$ python3 -q
>>> import numpy as np
>>> np.set_printoptions(precision=1, suppress=True, linewidth=200, sign=" ")
>>> def tidy(a):
...     return np.round(a, 1) + 0
... 
>>> X = np.load("run8.npy")
>>> print(X)
[[  3.8   9.    2.7  -1.4]
 [ -0.5  -2.5  -0.8   0.1]
 [ -5.6 -13.8  -3.7   1.9]
 [ -2.3  -6.3  -1.3   1.3]
 [ -3.   -7.1  -1.3   1. ]
 [ -1.7  -4.9  -1.6   0.4]
 [  3.4   9.2   2.3  -1. ]
 [ -1.5  -3.7  -0.6   0.8]
 [  0.3   1.4   0.3  -0.6]
 [  1.7   4.5   1.2  -0.6]]
>>> Xc = X - X.mean(axis=0)
>>> left, sig, Vh = np.linalg.svd(Xc, full_matrices=False)
>>> print(tidy(sig ** 2 / (sig ** 2).sum()))
[ 1.  0.  0.  0.]
>>> print(tidy(Xc.mean(axis=0)))
[ 0.  0.  0.  0.]
>>> print((np.sign(left[:, 0]) == np.sign(left[0, 0])).astype(int))
[ 1  0  0  0  0  0  1  0  1  1]
>>> print(np.abs(left[:, 0]).argmax())
2
>>> print(tidy(sig))
[ 24.7   1.    0.7   0.6]
>>> print(np.linalg.matrix_rank(Xc))
4
>>> print(np.searchsorted(np.cumsum(sig ** 2) / (sig ** 2).sum(), 0.9) + 1)
1
>>> out = np.c_[X[:, :2] @ np.array([[2, 2], [1, 0]]), np.array([3, 3, 2, 2, 1, 1, 0, 2, 0, 2])]
>>> print(tidy(out))
[[ 16.6   7.6   3. ]
 [ -3.5  -1.    3. ]
 [-25.  -11.2   2. ]
 [-10.9  -4.6   2. ]
 [-13.1  -6.    1. ]
 [ -8.3  -3.4   1. ]
 [ 16.    6.8   0. ]
 [ -6.7  -3.    2. ]
 [  2.    0.6   0. ]
 [  7.9   3.4   2. ]]
>>> print(tidy(np.linalg.norm(out - X @ np.linalg.lstsq(X, out)[0], axis=0)))
[ 0.   0.   4.5]
>>> print(np.linalg.matrix_rank(np.c_[X, out]))
5
>>> print(tidy(np.abs(np.linalg.svd(X)[2][-1])))
[ 0.1  0.2  0.6  0.8]
>>> print([round(float(x), 1) for x in np.linalg.svd(X, compute_uv=False)[:3]])
[25.2, 1.1, 0.7]
>>> print(np.linalg.cond(X) > 100)
False
>>> print(np.argsort(-np.linalg.norm(X, axis=0).round(6), kind="stable")[:3])
[ 1  0  2]
>>> print(tidy(np.linalg.norm(X, 2) / np.linalg.norm(X)))
1.0
>>> print(round(np.log10(np.linalg.cond(X))))
2
>>> O, _ = np.linalg.qr(np.array([[-0.4, -1.1, -0.6],
...     [1.3, 0.6, 0.4],
...     [0.4, -0.4, 1.2],
...     [-1.2, 0.5, -0.4]]))
>>> feats = O @ O.T
>>> print(tidy(feats))
[[ 0.7 -0.3 -0.1 -0.3]
 [-0.3  0.6 -0.1 -0.3]
 [-0.1 -0.1  0.9 -0.1]
 [-0.3 -0.3 -0.1  0.7]]
>>> f = np.array([-1, 0, -2])
>>> print(tidy(np.correlate(feats[2], feats[1], "full")))
[ 0.   0.1 -0.4 -0.1  0.7 -0.4  0. ]
>>> print(tidy(np.polyval(f, feats[2])))
[-2.  -2.  -2.9 -2. ]
>>> print(tidy(np.cross(feats[2, :3], feats[1, :3])))
[-0.6 -0.3 -0.1]
>>> print(tidy(np.convolve(feats[2], f)))
[ 0.1  0.1 -0.7  0.4 -1.9  0.3]
>>> W0 = np.load("x.npy")
>>> print(W0)
[[-0.9 -1.1  1.6]
 [-0.2  0.8 -1.5]
 [-1.8  3.9  2.4]
 [-0.6  0.   0. ]
 [ 1.  -0.7 -1. ]
 [-0.7 -1.1  0.2]
 [-0.9  1.5 -0.6]
 [ 0.8 -0.3  0.1]
 [ 0.5  1.2  0.1]
 [-1.1 -0.4 -1. ]
 [-1.6  1.   1.1]
 [-0.8  0.4 -2.6]
 [ 0.7  1.9  0.5]
 [-1.   2.6  0.5]
 [ 1.2 -0.5  0.7]
 [-1.1  0.9 -0.3]
 [-1.  -0.7 -0.4]]
>>> cov = np.cov(W0, rowvar=False)
>>> print(np.median(W0, axis=0))
[-0.8  0.4  0.1]
>>> print(np.argsort(-W0.std(axis=0).round(6), kind="stable"))
[ 1  2  0]
>>> print(tidy(np.corrcoef(W0.T)))
[[ 1.  -0.3 -0.2]
 [-0.3  1.   0.3]
 [-0.2  0.3  1. ]]
>>> print(tidy(np.linalg.eigvalsh(cov)[::-1]))
[ 2.4  1.1  0.7]
>>> print(tidy(W0.std(axis=0)))
[ 0.9  1.3  1.1]
>>> out = W0 / np.linalg.norm(W0, axis=1, keepdims=True)
>>> cov = out @ out.T
>>> print(tidy(np.linalg.norm(out, axis=1)))
[ 1.  1.  1.  1.  1.  1.  1.  1.  1.  1.  1.  1.  1.  1.  1.  1.  1.]
>>> print((cov - 2 * np.eye(17)).round(6).argmax(axis=1))
[  5  11  13  16   7  16  15  14  12  16   2   1   8   2   7   6   9]
>>> rng = np.random.default_rng(22859)
>>> out = W0 + rng.integers(-2, 3, (17, 1)) @ rng.integers(-2, 3, (1, 3))
>>> print(tidy(out))
[[-0.9 -1.1  1.6]
 [-0.2  0.8 -1.5]
 [ 2.2  1.9  4.4]
 [-2.6  1.  -1. ]
 [-3.   1.3 -3. ]
 [ 3.3 -3.1  2.2]
 [-2.9  2.5 -1.6]
 [ 0.8 -0.3  0.1]
 [ 4.5 -0.8  2.1]
 [-1.1 -0.4 -1. ]
 [-1.6  1.   1.1]
 [ 3.2 -1.6 -0.6]
 [ 2.7  0.9  1.5]
 [-5.   4.6 -1.5]
 [-0.8  0.5 -0.3]
 [-1.1  0.9 -0.3]
 [ 1.  -1.7  0.6]]
>>> print(np.linalg.matrix_rank(out - W0, tol=1e-8))
1
>>> m1 = np.load("block1.npy")
>>> print(m1)
[[  3.   0.   0.   4.]
 [  0.   2.   0.   0.]
 [  0.   0.   2.   0.]
 [  4.   0.   0.  18.]]
>>> x0 = np.array([4, -4, 4, 3])
>>> target = X @ x0
>>> print(tidy(np.linalg.lstsq(X, target)[0]))
[ 4. -4.  4.  3.]
>>> try:
...     np.linalg.solve(X, target)
... except np.linalg.LinAlgError as e:
...     print(repr(e))
... 
LinAlgError('Last 2 dimensions of the array must be square')
>>> target = target + 0.3 * rng.normal(size=10)
>>> print(tidy(target))
[-14.3   4.8  23.9  14.6  13.7   7.7 -16.9   8.7  -4.6  -7.9]
>>> coef, *_ = np.linalg.lstsq(X, target)
>>> print(tidy(np.linalg.norm(target - X @ coef)))
0.5
>>> print(coef.round())
[ 4. -4.  4.  3.]
>>> ev, evecs = np.linalg.eigh(m1)
>>> x0 = np.array([-3, 3, 1, 1])
>>> print(np.abs(m1).sum(axis=1).max(), np.abs(ev).max())
22.0 19.0
>>> print(x0 @ m1 @ x0)
41.0
>>> print(evecs * np.maximum(ev, 0) @ evecs.T)
[[  3.   0.   0.   4.]
 [  0.   2.   0.   0.]
 [  0.   0.   2.   0.]
 [  4.   0.   0.  18.]]
>>> print(tidy(np.linalg.eigvalsh(m1[1:, 1:])))
[  2.   2.  18.]
>>> print(tidy(x0 @ m1 @ x0 / (x0 @ x0)), ev[0], ev[-1])
2.0 2.0 19.0
>>> print((np.sign(evecs[:, -1].round(6)) == np.sign(evecs[0, -1].round(6))).astype(int))
[ 1  0  0  1]
>>> ev, evecs = np.linalg.eig(m1)
>>> print(m1 @ evecs[:, 0] - ev[0] * evecs[:, 0])
[ 0.  0.  0.  0.]
>>> print(tidy(np.sort(np.linalg.eigvals(m1 @ m1))))
[   4.    4.    4.  361.]
>>> print(tidy(np.sort(np.linalg.eigvals(np.linalg.inv(m1)))))
[ 0.1  0.5  0.5  0.5]
>>> print(tidy(np.linalg.norm(feats, axis=0)))
[ 0.9  0.8  1.   0.8]
>>> print(tidy(np.linalg.norm(feats) ** 2 / np.linalg.norm(feats, 2) ** 2))
3.0
>>> print(np.linalg.norm(feats, axis=1).argmax())
2
>>> print(tidy(np.linalg.norm(feats[2], 1)), tidy(np.linalg.norm(feats[2], np.inf)))
1.3 0.9
>>> print(tidy(np.linalg.norm(feats, "nuc")))
3.0
>>> print(tidy(np.linalg.norm(feats, axis=1)))
[ 0.9  0.8  1.   0.8]
>>> print(tidy(np.linalg.norm(feats, 1)), tidy(np.linalg.norm(feats, np.inf)))
1.5 1.5
>>> print(tidy(feats[2] @ feats[3]))
-0.1
>>> f = np.array([0, 3, 2, 2])
>>> out = m1 + np.outer(f, np.eye(4)[1])
>>> print(np.linalg.matrix_rank(np.linalg.inv(out) - np.linalg.inv(m1), tol=1e-8))
1
>>> print(np.linalg.matrix_rank(out - m1))
1
>>> arr = np.array([[1, -1, -1, 1, -1, 1, 1, -1],
...     [1, 1, 1, 1, -1, -1, -1, -1],
...     [1, -1, -1, 1, 1, -1, -1, 1],
...     [1, 1, 1, 1, 1, 1, 1, 1],
...     [1, -1, 1, -1, 1, -1, 1, -1]])
>>> x0 = np.array([2, -6, -9, 4, 0, -7, 1, -2])
>>> a = np.maximum(arr @ x0, 0)
>>> print(np.maximum(arr @ (3 * x0), 0))
[ 51   0  75   0  15]
>>> print(np.maximum(arr @ x0, 0) - np.maximum(-arr @ x0, 0))
[ 17  -1  25 -17   5]
>>> print(arr * (a > 1e-9)[:, None])
[[ 1 -1 -1  1 -1  1  1 -1]
 [ 0  0  0  0  0  0  0  0]
 [ 1 -1 -1  1  1 -1 -1  1]
 [ 0  0  0  0  0  0  0  0]
 [ 1 -1  1 -1  1 -1  1 -1]]
>>> print(arr.T @ a)
[ 47 -47 -37  37  13 -13  -3   3]
>>> print(tidy(np.tanh(arr @ x0)))
[ 1.  -0.8  1.  -1.   1. ]
>>> A = np.load("layer11.npy")
>>> print(A)
[[ 5  0  0  0]
 [ 0  0  0  4]
 [ 0  6  0  0]
 [ 0  0  2  0]]
>>> left, sig, Vh = np.linalg.svd(A, full_matrices=False)
>>> print(left.T @ A @ Vh.T)
[[ 6.  0.  0.  0.]
 [ 0.  5.  0.  0.]
 [ 0.  0.  4.  0.]
 [ 0.  0.  0.  2.]]
>>> print(sig)
[ 6.  5.  4.  2.]
>>> print(left.T @ left)
[[ 1.  0.  0.  0.]
 [ 0.  1.  0.  0.]
 [ 0.  0.  1.  0.]
 [ 0.  0.  0.  1.]]
>>> print((sig > 1e-8).sum())
4
>>> print(left.shape, sig.shape, Vh.shape)
(4, 4) (4,) (4, 4)
>>> labels = rng.permutation(4)
>>> print(labels)
[ 1  2  3  0]
>>> out = A[labels][:, labels]
>>> print(tidy(np.sort(np.abs(np.linalg.eigvals(out)))))
[ 3.6  3.6  3.6  5. ]
>>> print(np.trace(out))
5
>>> print(np.diag(out))
[ 0  0  0  5]
>>> print(np.allclose(out, A))
False
>>> W1 = np.array([[3, 1, 3], [2, -2, -2], [2, 3, 0], [0, -3, 3]])
>>> coef = np.array([2, 0, -2])
>>> H = np.maximum(A @ W1 + coef, 0)
>>> print(H)
[[ 17   5  13]
 [  2   0  10]
 [ 14   0   0]
 [  6   6   0]]
>>> cent = np.array([[1, -4, -5], [2, -4, 4], [-6, 0, 6]])
>>> print(H @ cent)
[[-51 -88  13]
 [-58  -8  50]
 [ 14 -56 -70]
 [ 18 -48  -6]]
>>> out = H / np.sqrt((H ** 2).mean(axis=1, keepdims=True))
>>> print(tidy(out[3]))
[ 1.2  1.2  0. ]
>>> print(np.linalg.matrix_rank(out) == np.linalg.matrix_rank(H))
True
>>> f = np.array([2, 5])
>>> print(np.convolve(A[1], f))
[  0   0   0   8  20]
>>> print(np.array([np.convolve(row, f, "same") for row in A]))
[[ 10  25   0   0]
 [  0   0   0   8]
 [  0  12  30   0]
 [  0   0   4  10]]
>>> print(np.polyval(f, A[1]))
[  5   5   5  13]
>>> K = np.load("test14.npy")
>>> print(K)
[[-12 -10  -4   6]
 [ 12  10   4  -6]
 [ -6  -5  -2   3]
 [ -6  -5  -2   3]]
>>> r = np.linalg.matrix_rank(K)
>>> print(r)
1
>>> ns = np.linalg.svd(K)[2][r:].T
>>> print([int(np.linalg.matrix_rank(K[:i])) for i in range(1, len(K) + 1)])
[1, 1, 1, 1]
>>> print(ns.shape)
(4, 3)
>>> print([int(np.linalg.matrix_rank(K[:, :j + 1])) for j in range(4)])
[1, 1, 1, 1]
>>> print([int(np.linalg.matrix_rank(np.delete(K, i, axis=0))) for i in range(4)])
[1, 1, 1, 1]
>>> dist = np.linalg.norm(X[:, None] - X[None], axis=-1)
>>> print((dist + 1e9 * np.eye(10)).round(6).argmin(axis=1))
[ 6  7  4  4  3  7  0  5  9  8]
>>> print(np.linalg.matrix_rank(dist ** 2))
6
>>> W1 = np.array([[-3, 1], [3, -2], [-1, 3], [3, -3]])
>>> coef = np.array([-4, -3])
>>> H = np.maximum(K @ W1 + coef, 0)
>>> print((H > 0).astype(int))
[[ 1  0]
 [ 0  1]
 [ 1  0]
 [ 1  0]]
>>> print(H)
[[ 24   0]
 [  0  19]
 [ 10   0]
 [ 10   0]]
>>> cent = np.array([[1, 1], [-2, -2]])
>>> print((H @ cent).round(6).argmax(axis=1))
[ 0  0  0  0]
>>> print(W1 @ cent)
[[-5 -5]
 [ 7  7]
 [-7 -7]
 [ 9  9]]
>>> print(tidy(np.linalg.eigvals(K)))
[-1.  0.  0.  0.]
>>> print(tidy(np.poly(K)))
[ 1.  1.  0.  0.  0.]
>>> print(tidy(np.linalg.det(K.T)))
0.0
>>> print(tidy(np.linalg.det(2 * K)), tidy(np.linalg.det(K)))
0.0 0.0
>>> print(np.kron(np.eye(2, dtype=int), K))
[[-12 -10  -4   6   0   0   0   0]
 [ 12  10   4  -6   0   0   0   0]
 [ -6  -5  -2   3   0   0   0   0]
 [ -6  -5  -2   3   0   0   0   0]
 [  0   0   0   0 -12 -10  -4   6]
 [  0   0   0   0  12  10   4  -6]
 [  0   0   0   0  -6  -5  -2   3]
 [  0   0   0   0  -6  -5  -2   3]]
>>> print(np.einsum("ij,ji->", K, K))
1
>>> print(np.einsum("ii->", K))
-1
